$ python -q
>>> import numpy as np
>>> np.set_printoptions(precision=1, suppress=True, linewidth=160, floatmode="fixed")
>>> m1 = np.array([[7, -6, 9],
...     [5, -9, 10],
...     [-4, -18, 17],
...     [-7, -16, 12],
...     [-8, -14, 20],
...     [-7, -12, 18],
...     [-6, -3, 24],
...     [0, -5, 32],
...     [-9, 0, 36],
...     [0, -3, 30],
...     [-6, -8, 36],
...     [-14, -14, 44],
...     [-5, -8, 37],
...     [-4, -14, 39],
...     [-11, -16, 37],
...     [-18, -14, 41]])
>>> out = np.c_[m1[:, :2] @ np.array([[2, -1], [-1, -2]]), np.array([-9, 7, 7, -1, 5, -6, 8, 9, -3, 4, 8, -3, 7, 7, -4, 9])]
>>> out
array([[ 20,   5,  -9],
       [ 19,  13,   7],
       [ 10,  40,   7],
       [  2,  39,  -1],
       [ -2,  36,   5],
       [ -2,  31,  -6],
       [ -9,  12,   8],
       [  5,  10,   9],
       [-18,   9,  -3],
       [  3,   6,   4],
       [ -4,  22,   8],
       [-14,  42,  -3],
       [ -2,  21,   7],
       [  6,  32,   7],
       [ -6,  43,  -4],
       [-22,  46,   9]])
>>> np.round(np.linalg.norm(out - m1 @ np.linalg.lstsq(m1, out)[0], axis=0), 1) + 0
array([ 0.0,  0.0, 22.6])
>>> np.round(np.linalg.lstsq(m1, out[:, 0])[0], 1) + 0
array([ 2.0, -1.0,  0.0])
>>> np.linalg.norm(np.linalg.qr(m1)[0].T @ out, axis=0) ** 2 / ((out ** 2).sum(axis=0) + 1e-12)
array([1.0, 1.0, 0.2])
>>> D = np.linalg.norm(out[:, None] - out[None], axis=-1)
>>> D[5].round(6).argsort(kind="stable")[:4]
array([ 5,  3,  4, 14])
>>> (D + 1e9 * np.eye(16)).round(6).argmin(axis=1)
array([ 1,  7, 13,  4,  3,  3, 10,  9,  6,  7, 12, 14, 10,  2, 11, 11])
>>> np.linalg.matrix_rank(D ** 2)
np.int64(5)
>>> D.mean(axis=1).argmax()
np.int64(0)
>>> np.unravel_index(D.round(6).argmax(), D.shape)
(np.int64(0), np.int64(15))
>>> E = np.loadtxt("block15.csv", delimiter=",")
>>> E
array([[ 2.0,  0.0,  0.0,  0.0,  0.0],
       [ 0.0,  0.0,  0.0,  0.0,  0.0],
       [ 0.0,  0.0,  0.0,  0.0,  0.0],
       [ 0.0,  0.0,  0.0, -2.0,  0.0],
       [ 0.0,  0.0,  0.0,  0.0,  0.0]])
>>> left, s, Vt = np.linalg.svd(E)
>>> V = Vt[:(s > 1e-8).sum()]
>>> rng = np.random.default_rng(968481)
>>> x = E[3] + 2 * E[1] + rng.integers(2) * np.eye(5)[3]
>>> x
array([ 0.0,  0.0,  0.0, -2.0,  0.0])
>>> np.allclose(V.T @ V @ x, x)
True
>>> np.diag(V.T @ V)
array([1.0, 0.0, 0.0, 1.0, 0.0])
>>> V.T @ V
array([[1.0, 0.0, 0.0, 0.0, 0.0],
       [0.0, 0.0, 0.0, 0.0, 0.0],
       [0.0, 0.0, 0.0, 0.0, 0.0],
       [0.0, 0.0, 0.0, 1.0, 0.0],
       [0.0, 0.0, 0.0, 0.0, 0.0]])
